$ ipython --no-banner

In [1]: import numpy as np

In [2]: from numpy import linalg as LA

In [3]: np.set_printoptions(suppress=True, linewidth=100)

In [4]: arr = np.loadtxt("arr.csv", delimiter=",")

In [5]: print(arr.round(2))
[[-0.34 -0.32 -0.18 -0.29 -0.1  -0.56 -0.59]
 [-0.27 -0.2   0.31 -0.08  0.88 -0.03  0.09]
 [ 0.23  0.16 -0.72  0.37  0.42  0.04 -0.29]
 [-0.2  -0.37 -0.56 -0.24 -0.03 -0.05  0.67]
 [-0.37 -0.49  0.08  0.74 -0.18  0.18 -0.05]
 [ 0.67 -0.67  0.07 -0.17  0.03  0.21 -0.15]
 [ 0.37 -0.02  0.16  0.37  0.03 -0.78  0.31]]

In [6]: # columns are unit length and at right angles

In [7]: print(round(LA.norm(arr, 1), 2), np.round(LA.norm(arr, np.inf), 2))
2.45 2.37

In [8]: round(float(LA.norm(arr, 2)), 2)
Out[8]: 1.0

In [9]: np.round(LA.norm(arr[2], 1), 2), np.round(LA.norm(arr[2], np.inf), 2)
Out[9]: (np.float64(2.24), np.float64(0.72))

In [10]: np.round(LA.norm(arr, axis=1), 2)
Out[10]: array([1., 1., 1., 1., 1., 1., 1.])

In [11]: Uu, s, Vh = LA.svd(arr, full_matrices=False)

In [12]: np.round(Vh @ Vh.T, 2) + 0
Out[12]: 
array([[1., 0., 0., 0., 0., 0., 0.],
       [0., 1., 0., 0., 0., 0., 0.],
       [0., 0., 1., 0., 0., 0., 0.],
       [0., 0., 0., 1., 0., 0., 0.],
       [0., 0., 0., 0., 1., 0., 0.],
       [0., 0., 0., 0., 0., 1., 0.],
       [0., 0., 0., 0., 0., 0., 1.]])

In [13]: np.round(np.cumsum(s ** 2) / np.sum(s ** 2), 2)
Out[13]: array([0.14, 0.29, 0.43, 0.57, 0.71, 0.86, 1.  ])

In [14]: np.round(s / s[0], 2)
Out[14]: array([1., 1., 1., 1., 1., 1., 1.])

In [15]: print((s > 1e-8).sum())
7

In [16]: print(np.round(Uu.T @ arr @ Vh.T, 2) + 0)
[[1. 0. 0. 0. 0. 0. 0.]
 [0. 1. 0. 0. 0. 0. 0.]
 [0. 0. 1. 0. 0. 0. 0.]
 [0. 0. 0. 1. 0. 0. 0.]
 [0. 0. 0. 0. 1. 0. 0.]
 [0. 0. 0. 0. 0. 1. 0.]
 [0. 0. 0. 0. 0. 0. 1.]]

In [17]: round(float(np.sqrt((s ** 2).sum())), 2), round(LA.norm(arr), 2)
Out[17]: (2.65, np.float64(2.65))

In [18]: print(Uu.shape, s.shape, Vh.shape)
(7, 7) (7,) (7, 7)
